% python3 -q
>>> import numpy as np
>>> from numpy import linalg as LA
>>> np.set_printoptions(precision=2, suppress=True, linewidth=160)
>>> rd = lambda a: np.round(a, 2) + 0
>>> J = np.loadtxt("case6.csv", delimiter=",")
>>> rd(J)
array([[  4.26, -33.46,  11.3 , -11.6 , -33.37],
       [  2.84, -31.17,   9.6 ,  -9.99, -30.61],
       [ -1.88, -22.68,   3.81,  -4.47, -20.75],
       [ -4.72, -16.25,   0.06,  -0.9 , -13.79],
       [ -5.14, -15.07,  -0.55,  -0.32, -12.57],
       [ -5.4 , -14.33,  -0.91,   0.03, -11.81],
       [ -6.8 ,  -8.63,  -3.28,   2.3 ,  -6.31],
       [ -6.78,  -3.61,  -4.32,   3.34,  -2.08],
       [ -5.24,  -0.5 ,  -3.75,   2.93,   0.  ],
       [ -2.05,   0.64,  -1.57,   1.18,   0.37],
       [  0.47,  -0.29,   0.36,  -0.26,  -0.11],
       [  2.22,  -2.13,   1.73,  -1.07,  -0.43],
       [  3.08,  -4.29,   2.35,  -1.15,  -0.29],
       [  0.18, -13.07,  -0.82,   4.07,   5.07],
       [ -8.92, -20.32,  -9.71,  14.77,  15.87],
       [-21.3 , -25.99, -21.7 ,  28.39,  29.85],
       [-23.24, -26.7 , -23.59,  30.49,  32.02],
       [-26.36, -27.75, -26.61,  33.84,  35.5 ],
       [-28.44, -28.4 , -28.62,  36.07,  37.82]])
>>> # rows and columns are dependent
>>> other = np.array([[-3, 1], [-2, 5], [1, 5], [-1, 4], [-4, -4]])
>>> LA.matrix_rank(np.vstack([J, other.T]))
np.int64(5)
>>> Uu, s, Vt = LA.svd(J)
>>> vecs = Vt[:(s > 1e-8).sum()]
>>> rng = np.random.default_rng(82748)
>>> x = J[8] + 4 * J[17] + rng.integers(2) * np.eye(5)[4]
>>> rd(x)
array([-110.69, -111.48, -110.17,  138.3 ,  142.01])
>>> rd(LA.norm(x - vecs.T @ vecs @ x))
np.float64(0.0)
>>> rd(np.diag(vecs.T @ vecs))
array([0.6 , 0.98, 0.29, 0.26, 0.87])
>>> rd(vecs.T @ vecs)
array([[ 0.6 , -0.03,  0.38, -0.24,  0.19],
       [-0.03,  0.98, -0.05, -0.12,  0.04],
       [ 0.38, -0.05,  0.29, -0.23, -0.06],
       [-0.24, -0.12, -0.23,  0.26,  0.27],
       [ 0.19,  0.04, -0.06,  0.27,  0.87]])
>>> r = LA.matrix_rank(J)
>>> r
np.int64(3)
>>> N = LA.svd(J)[2][r:].T
>>> [int(LA.matrix_rank(np.delete(J, i, axis=0))) for i in range(19)]
[3, 3, 3, 3, 3, 3, 3, 3, 3, 3, 3, 3, 3, 3, 3, 3, 3, 3, 3]
>>> blk = np.stack([J, 3 * J, J[::-1]])
>>> rd(np.einsum("bij,cij->bc", blk, blk))
array([[ 25323.32,  75969.95,  -3903.34],
       [ 75969.95, 227909.86, -11710.02],
       [ -3903.34, -11710.02,  25323.32]])
>>> LA.matrix_rank(blk)
array([3, 3, 3])
>>> mat = np.load("run3.npy")
>>> rd(mat)
array([[0.66, 0.31, 0.13, 0.13, 0.31],
       [0.31, 0.14, 0.06, 0.06, 0.14],
       [0.13, 0.06, 0.03, 0.03, 0.06],
       [0.13, 0.06, 0.03, 0.03, 0.06],
       [0.31, 0.14, 0.06, 0.06, 0.14]])
>>> rd(np.abs(LA.eigvals(mat)).max())
np.float64(1.0)
>>> np.allclose(mat, mat.T)
True
>>> rd(LA.matrix_power(mat, 2))
array([[0.66, 0.31, 0.13, 0.13, 0.31],
       [0.31, 0.14, 0.06, 0.06, 0.14],
       [0.13, 0.06, 0.03, 0.03, 0.06],
       [0.13, 0.06, 0.03, 0.03, 0.06],
       [0.31, 0.14, 0.06, 0.06, 0.14]])
>>> rd(np.trace(LA.pinv(mat) @ mat))
np.float64(1.0)
>>> LA.lstsq(mat[:-1].T, mat[-1])[2]
np.int32(1)
>>> np.unique(mat.round(6), axis=0).shape
(3, 5)
>>> rd(mat @ LA.pinv(mat) @ mat)
array([[0.66, 0.31, 0.13, 0.13, 0.31],
       [0.31, 0.14, 0.06, 0.06, 0.14],
       [0.13, 0.06, 0.03, 0.03, 0.06],
       [0.13, 0.06, 0.03, 0.03, 0.06],
       [0.31, 0.14, 0.06, 0.06, 0.14]])
>>> LA.lstsq(J[:-1].T, J[-1])[2]
np.int32(3)
>>> rd(np.trace(LA.pinv(J) @ J))
np.float64(3.0)
>>> np.abs(np.diag(LA.qr(J)[1])) > 1e-9
array([ True,  True,  True, False, False])
>>> rd(LA.det(2 * mat)), rd(LA.det(mat))
(np.float64(0.0), np.float64(0.0))
>>> rd(np.einsum("ii->", mat))
np.float64(1.0)
>>> rd(LA.eigvals(mat).sum().real)
np.float64(1.0)
>>> other = np.array([[0, -5], [-5, -1], [0, -5]])
>>> data = np.tile(other, (2, 3))
>>> data
array([[ 0, -5,  0, -5,  0, -5],
       [-5, -1, -5, -1, -5, -1],
       [ 0, -5,  0, -5,  0, -5],
       [ 0, -5,  0, -5,  0, -5],
       [-5, -1, -5, -1, -5, -1],
       [ 0, -5,  0, -5,  0, -5]])
>>> LA.cond(data) > 100
np.True_
>>> LA.matrix_rank(data, rtol=0.1)
np.int64(2)
>>> [round(float(x), 2) for x in LA.svd(data, compute_uv=False)[:3]]
[17.65, 12.02, 0.0]
